% ipython --no-banner

In [1]: import numpy as np

In [2]: np.set_printoptions(precision=2, suppress=True, linewidth=120)

In [3]: J = np.load("dump.npy")

In [4]: print(J)
[[-0.9  3.  -1.  -3. ]
 [-3.   1.1  2.  -1. ]
 [ 3.   3.  -2.9  0. ]
 [-1.   3.  -1.  -2.9]]

In [5]: rng = np.random.default_rng(72841)

In [6]: idx = rng.permutation(4)

In [7]: print(idx)
[0 2 3 1]

In [8]: A2 = J[idx][:, idx]

In [9]: print(np.trace(A2))
-5.6

In [10]: print(np.diag(A2))
[-0.9 -2.9 -2.9  1.1]

In [11]: print(np.round(np.linalg.det(2 * J), 2), round(float(np.linalg.det(J)), 2))
54.95 3.43

In [12]: print(round(float(np.linalg.det(J[::-1])), 2))
3.43

In [13]: U, sigma, Vh = np.linalg.svd(J)

In [14]: print(sigma)
[6.88 5.64 1.28 0.07]

In [15]: A2 = U[:, :3] @ np.diag(sigma[:3]) @ Vh[:3]

In [16]: print(round(float(np.abs(J - A2).max()), 2))
0.03

In [17]: print(np.linalg.matrix_rank(A2))
3

In [18]: A2 = J / np.sqrt((J ** 2).mean(axis=1, keepdims=True))

In [19]: print(np.linalg.matrix_rank(A2) == np.linalg.matrix_rank(J))
True

In [20]: print(J - J.mean(axis=1, keepdims=True))
[[-0.43  3.48 -0.53 -2.52]
 [-2.77  1.33  2.23 -0.78]
 [ 2.23  2.23 -3.67 -0.78]
 [-0.53  3.48 -0.53 -2.42]]

In [21]: f = np.array([5, -7, 9, 6, 9])

In [22]: M = f[np.abs(np.subtract.outer(np.arange(5), np.arange(5)))]

In [23]: print(M)
[[ 5 -7  9  6  9]
 [-7  5 -7  9  6]
 [ 9 -7  5 -7  9]
 [ 6  9 -7  5 -7]
 [ 9  6  9 -7  5]]

In [24]: print(M @ M)
[[ 272  -25  178 -129   87]
 [ -25  240 -142   55 -129]
 [ 178 -142  285 -142  178]
 [-129   55 -142  240  -25]
 [  87 -129  178  -25  272]]

In [25]: print((M + M.T) / 2)
[[ 5. -7.  9.  6.  9.]
 [-7.  5. -7.  9.  6.]
 [ 9. -7.  5. -7.  9.]
 [ 6.  9. -7.  5. -7.]
 [ 9.  6.  9. -7.  5.]]

In [26]: gram = M.T @ M

In [27]: print(np.linalg.matrix_rank(gram))
5

In [28]: print(np.linalg.svd(M, compute_uv=False) ** 2)
[721.72 289.   169.75  81.    47.53]

In [29]: print(np.diag(gram))
[272 240 285 240 272]

In [30]: print(gram)
[[ 272  -25  178 -129   87]
 [ -25  240 -142   55 -129]
 [ 178 -142  285 -142  178]
 [-129   55 -142  240  -25]
 [  87 -129  178  -25  272]]

In [31]: X = np.load("w.npy")

In [32]: print(X)
[[ 2.19 -2.09 -0.54 -0.38 -0.03 -1.61]
 [ 1.77 -0.56  1.69  1.5   0.86 -2.12]
 [ 1.64  2.72 -1.05  0.61 -1.7   1.66]]

In [33]: A2 = X / np.linalg.norm(X, axis=1, keepdims=True)

In [34]: gram = A2 @ A2.T

In [35]: print((np.abs(gram) > 0.9).astype(int))
[[1 0 0]
 [0 1 0]
 [0 0 1]]

In [36]: print(round(float(np.degrees(np.arccos(np.clip(gram[2, 1], -1, 1)))), 2))
106.84

In [37]: x0 = np.array([-4, 9, 0, -8, 6, -1])

In [38]: a = np.maximum(X @ x0, 0)

In [39]: print(np.maximum(X @ x0, 0) - np.maximum(-X @ x0, 0))
[-23.1  -16.84   1.18]

In [40]: print(np.maximum(X @ (3 * x0), 0))
[0.   0.   3.54]

In [41]: print(np.flatnonzero(a > 1e-9))
[2]

In [42]: print(a)
[0.   0.   1.18]

In [43]: W1 = np.array([[6, 5, 6, 2, 4, 1],
    ...:     [9, 0, 2, 9, 6, 2],
    ...:     [1, 6, 8, 8, 9, 9],
    ...:     [5, 7, 5, 5, 4, 9],
    ...:     [1, 8, 7, 4, 2, 6],
    ...:     [6, 1, 6, 2, 7, 6]])

In [44]: c = np.array([1, 1, 1, 0, 0, 0])

In [45]: act = np.maximum(X @ W1 + c, 0)

In [46]: print(act)
[[ 0.    4.2   0.    0.    0.    0.  ]
 [ 3.91 35.25 24.82 18.72 11.81 21.8 ]
 [45.58  0.    8.99 18.93 24.09  2.88]]

In [47]: basis = np.array([[1, 1, 0],
    ...:     [0, 0, -2],
    ...:     [1, 2, -1],
    ...:     [0, 0, 1],
    ...:     [1, -1, -1],
    ...:     [1, -1, -1]])

In [48]: print(W1 @ basis)
[[ 17  13 -19]
 [ 19   5  -1]
 [ 27  -1 -30]
 [ 23   2 -27]
 [ 16   7 -27]
 [ 25   5 -19]]

In [49]: print((act @ basis).round(6).argmax(axis=1))
[0 0 0]

In [50]: print(act @ basis)
[[   0.      0.     -8.4 ]
 [  62.34   19.94 -110.21]
 [  81.54   36.59  -17.03]]

In [51]: f, r1 = X[1], X[0]

In [52]: print(np.round(f @ f, 2))
13.79

In [53]: print(round(f @ r1, 2))
6.95

In [54]: pr = (f @ r1) / (f @ f) * f

In [55]: print(np.linalg.matrix_rank(np.outer(f, r1)))
1

In [56]: print(round((r1 - pr) @ f, 2))
-0.0

In [57]: print(r1 - pr)
[ 1.3  -1.81 -1.39 -1.14 -0.46 -0.54]

In [58]: print(np.round(np.linalg.norm(X, "nuc"), 2))
10.94

In [59]: print(np.linalg.norm(X, axis=0))
[3.26 3.48 2.06 1.66 1.91 3.14]

In [60]: print(round(np.linalg.norm(X, 2), 2))
5.0

In [61]: print(np.linalg.norm(X, axis=1))
[3.49 3.71 4.15]

In [62]: print(np.round(X[1] @ X[0], 2))
6.95

In [63]: print(np.round(np.linalg.norm(X[1] - X[0]), 2))
3.48

In [64]: A2 = np.array([[5, 2, 0, 3, 3],
    ...:     [5, 1, 1, 2, 1],
    ...:     [3, 0, 0, 5, 3],
    ...:     [2, 4, 3, 4, 4],
    ...:     [0, 3, 4, 1, 2]])

In [65]: feats = np.triu(A2)

In [66]: print(feats)
[[5 2 0 3 3]
 [0 1 1 2 1]
 [0 0 0 5 3]
 [0 0 0 4 4]
 [0 0 0 0 2]]

In [67]: # null space of dimension 1

In [68]: rank = np.linalg.matrix_rank(feats)

In [69]: print(rank)
4

In [70]: ns = np.linalg.svd(feats)[2][rank:].T

In [71]: print(np.round(feats @ ns, 2) + 0)
[[0.]
 [0.]
 [0.]
 [0.]
 [0.]]

In [72]: print(np.allclose(feats @ ns, 0))
True

In [73]: print(ns.shape)
(5, 1)

In [74]: print(np.round(ns @ ns.T, 2) + 0)
[[ 0.07 -0.19  0.19  0.    0.  ]
 [-0.19  0.46 -0.46  0.    0.  ]
 [ 0.19 -0.46  0.46  0.    0.  ]
 [ 0.    0.    0.    0.    0.  ]
 [ 0.    0.    0.    0.    0.  ]]

In [75]: W1 = np.array([[-2, 2, 2, 0, 3],
    ...:     [0, -3, 1, 0, 3],
    ...:     [0, 0, -3, -3, -3],
    ...:     [2, 3, -3, -2, -1],
    ...:     [-1, 3, -2, 2, 2]])

In [76]: c = np.array([2, 3, 2, 0, 4])

In [77]: act = np.maximum(feats @ W1 + c, 0)

In [78]: print(act)
[[ 0 25  0  0 28]
 [ 5  9  0  0  4]
 [ 9 27  0  0  5]
 [ 6 27  0  0  8]
 [ 0  9  0  4  8]]

In [79]: print((act > 0).mean(axis=0))
[0.6 1.  0.  0.2 1. ]

In [80]: print((act > 0).astype(int))
[[0 1 0 0 1]
 [1 1 0 0 1]
 [1 1 0 0 1]
 [1 1 0 0 1]
 [0 1 0 1 1]]

In [81]: basis = np.array([[1, 3], [-4, 0], [-3, 2], [1, 0], [-1, 0]])

In [82]: print((act @ basis).round(6).argmax(axis=1))
[1 1 1 1 1]

In [83]: print(W1 @ basis)
[[-19  -2]
 [  6   2]
 [  9  -6]
 [ -2   0]
 [ -7  -7]]

In [84]: print(act @ basis)
[[-128    0]
 [ -35   15]
 [-104   27]
 [-110   18]
 [ -40    0]]
